$ python -q
>>> import numpy as np
>>> np.set_printoptions(precision=3, suppress=True, linewidth=100)
>>> data = np.load("a.npy")
>>> data
array([[-2.173, -0.715, -1.112],
       [ 5.033, -2.384,  2.722],
       [-1.727,  3.346, -1.501],
       [ 0.669, -0.176,  0.361],
       [-2.676, -0.411,  3.265],
       [-2.376, -2.438, -0.958],
       [ 3.122, -1.838,  0.476],
       [-6.299,  0.888,  0.241],
       [-1.799, -1.501,  0.249],
       [-3.669, -0.31 , -1.33 ],
       [ 0.489, -2.316, -2.744],
       [ 0.825,  2.884,  5.633],
       [-1.147, -0.398, -1.104],
       [ 2.339, -0.871,  1.205],
       [-1.395,  0.782,  5.236],
       [-0.256,  2.686, -0.461],
       [ 1.58 , -0.042,  1.424],
       [-2.31 , -0.249, -0.283]])
>>> basis = data[[4, 5]].astype(float)
>>> for _ in range(6):
...     z = np.linalg.norm(data[:, None] - basis, axis=-1).argmin(axis=1)
...     basis = np.array([data[z == j].mean(axis=0) for j in range(2)])
... 
>>> z
array([1, 0, 1, 0, 0, 1, 0, 1, 1, 1, 1, 0, 1, 0, 0, 1, 0, 1])
>>> np.abs(basis[1] - basis[0]).argmax()
np.int64(2)
>>> basis[1] - basis[0]
array([-3.314,  0.156, -3.441])
>>> O, vecs = np.linalg.qr(data[:, :2])[0], np.linalg.qr(data[:, 2:])[0]
>>> sig = np.linalg.svd(O.T @ vecs, compute_uv=False)
>>> sig
array([0.307])
>>> dist = np.linalg.norm(data[:, None] - data[None], axis=-1)
>>> np.unravel_index(dist.round(6).argmax(), dist.shape)
(np.int64(1), np.int64(7))
>>> dist.shape
(18, 18)
>>> np.linalg.matrix_rank(dist ** 2)
np.int64(5)
>>> cov = np.cov(data, rowvar=False)
>>> np.polyfit(data[:, 1], data[:, 2], 1)
array([0.315, 0.682])
>>> np.argwhere(np.triu(np.abs(np.corrcoef(data.T)) > 0.8, 1))
array([], shape=(0, 2), dtype=int64)
>>> data.std(axis=0)
array([2.606, 1.7  , 2.227])
>>> m1 = np.array([[3, 1, -1], [3, 0, 2]])
>>> m1[:, 0] = -1 * m1[:, 1]
>>> m1
array([[-1,  1, -1],
       [ 0,  0,  2]])
>>> vec = np.array([0, -5, -2])
>>> (m1 @ vec).argmax()
np.int64(0)
>>> vec @ m1
Traceback (most recent call last):
  File "<python-input-25>", line 1, in <module>
    vec @ m1
    ~~~~^~~~
ValueError: matmul: Input operand 1 has a mismatch in its core dimension 0, with gufunc signature (n?,k),(k,m?)->(n?,m?) (size 2 is different from 3)
>>> np.sign((m1 @ vec).round(6))
array([-1, -1])
>>> m1 @ vec
array([-3, -4])
